$ python -q
>>> import numpy as np
>>> np.set_printoptions(precision=3, suppress=True, linewidth=200)
>>> def rnd(a):
...     return np.round(a, 3) + 0
... 
>>> J = np.array([[1, 0, 0], [5, 1, 0], [6, 5, 1]])
>>> J
array([[1, 0, 0],
       [5, 1, 0],
       [6, 5, 1]])
>>> U, sig, Vh = np.linalg.svd(J)
>>> np.argmax(sig[:-1] / (sig[1:] + 1e-6)) + 1
np.int64(2)
>>> rnd(sig)
array([9.169, 2.218, 0.049])
>>> B = U[:, :2] @ np.diag(sig[:2]) @ Vh[:2]
>>> rnd(np.abs(J - B).max())
np.float64(0.046)
>>> np.linalg.matrix_rank(J, rtol=0.05)
np.int64(2)
>>> rnd(np.linalg.norm(J - B, 2)), rnd(sig[2])
(np.float64(0.049), np.float64(0.049))
>>> np.linalg.matrix_rank(B)
np.int64(2)
>>> rnd(np.linalg.norm(J - B) / np.linalg.norm(J))
np.float64(0.005)
>>> np.trace(J)
np.int64(3)
>>> rnd(np.sort(np.abs(np.linalg.eigvals(J))))
array([1., 1., 1.])
>>> np.linalg.matrix_power(J, 4)
array([[  1,   0,   0],
       [ 20,   1,   0],
       [174,  20,   1]])
>>> assert J == J.T
Traceback (most recent call last):
  File "<python-input-17>", line 1, in <module>
    assert J == J.T
           ^^^^^^^^
ValueError: The truth value of an array with more than one element is ambiguous. Use a.any() or a.all()
>>> (J - J.T) / 2
array([[ 0. , -2.5, -3. ],
       [ 2.5,  0. , -2.5],
       [ 3. ,  2.5,  0. ]])
>>> rnd(np.linalg.det(J))
np.float64(1.0)
>>> np.allclose(J, J.T)
False
>>> rnd(np.abs(np.linalg.eigvals(J)).max())
np.float64(1.0)
>>> J.inv()
Traceback (most recent call last):
  File "<python-input-22>", line 1, in <module>
    J.inv()
    ^^^^^
AttributeError: 'numpy.ndarray' object has no attribute 'inv'
>>> np.allclose(J @ J.T, J.T @ J)
False
>>> (J + J.T) / 2
array([[1. , 2.5, 3. ],
       [2.5, 1. , 2.5],
       [3. , 2.5, 1. ]])
>>> rng = np.random.default_rng(9332)
>>> B = J + rng.integers(-2, 3, (3, 2)) @ rng.integers(-2, 3, (2, 3))
>>> B
array([[ 1,  0,  0],
       [ 5,  1, -6],
       [ 6,  5, -5]])
>>> B - J
array([[ 0,  0,  0],
       [ 0,  0, -6],
       [ 0,  0, -6]])
>>> np.linalg.matrix_rank(B - J, tol=1e-8)
np.int64(1)
>>> rnd(np.linalg.svd(B - J, compute_uv=False))
array([8.485, 0.   , 0.   ])
>>> q, R = np.linalg.qr(B)
>>> q.shape, R.shape
((3, 3), (3, 3))
>>> rnd(np.trace(q @ q.T))
np.float64(3.0)
>>> r0 = np.array([3, -3, -1])
>>> B = J + np.outer(r0, np.eye(3)[1])
>>> np.linalg.matrix_rank(B - J)
np.int64(1)
>>> M = np.load("arr.npy")
>>> M
array([[ 0,  0,  0,  0,  0,  0,  0,  0,  0,  0],
       [ 2,  9,  7,  8,  4,  3,  5,  5,  4,  0],
       [ 4, 18, 14, 16,  8,  6, 10, 10,  8,  0]])
>>> np.unique(M.round(6), axis=0).shape
(3, 10)
>>> np.linalg.lstsq(M[:-1].T, M[-1])[2]
np.int32(1)
>>> np.allclose(M[:-1].T @ np.linalg.lstsq(M[:-1].T, M[-1])[0], M[-1])
True
>>> U, sig, Vh = np.linalg.svd(M)
>>> V = Vh[:(sig > 1e-8).sum()]
>>> vec = M[1] + 5 * M[2] + rng.integers(2) * np.eye(10)[4]
>>> vec
array([22., 99., 77., 88., 45., 33., 55., 55., 44.,  0.])
>>> rnd(np.linalg.norm(vec - V.T @ V @ vec))
np.float64(0.972)
>>> def softmax(z):
...     e = np.exp(z - z.max(axis=-1, keepdims=True))
...     return e / e.sum(axis=-1, keepdims=True)
... 
>>> rnd(softmax(10 * M[1]))
array([0., 1., 0., 0., 0., 0., 0., 0., 0., 0.])
>>> rnd(softmax(M[1]))
array([0.001, 0.642, 0.087, 0.236, 0.004, 0.002, 0.012, 0.012, 0.004, 0.   ])
>>> rnd(softmax(M[1] + 3))
array([0.001, 0.642, 0.087, 0.236, 0.004, 0.002, 0.012, 0.012, 0.004, 0.   ])
>>> scores = M @ M.T / np.sqrt(10)
>>> rnd(softmax(scores + np.triu(np.full(scores.shape, -np.inf), 1)))
array([[1., 0., 0.],
       [0., 1., 0.],
       [0., 0., 1.]])
>>> rnd(softmax(scores))
array([[0.333, 0.333, 0.333],
       [0.   , 0.   , 1.   ],
       [0.   , 0.   , 1.   ]])
>>> softmax(scores).round(6).argmax(axis=1)
array([0, 2, 2])
>>> q = J.astype(float).copy()
>>> for j in range(3):
...     q[:, j] -= q[:, :j] @ (q[:, :j].T @ q[:, j])
...     q[:, j] /= np.linalg.norm(q[:, j])
... 
>>> rnd(q.T @ q)
array([[1., 0., 0.],
       [0., 1., 0.],
       [0., 0., 1.]])
>>> rnd(q)
array([[ 0.127, -0.226,  0.966],
       [ 0.635, -0.73 , -0.254],
       [ 0.762,  0.646,  0.051]])
>>> rnd(q.T @ J)
array([[7.874, 4.445, 0.762],
       [0.   , 2.498, 0.646],
       [0.   , 0.   , 0.051]])
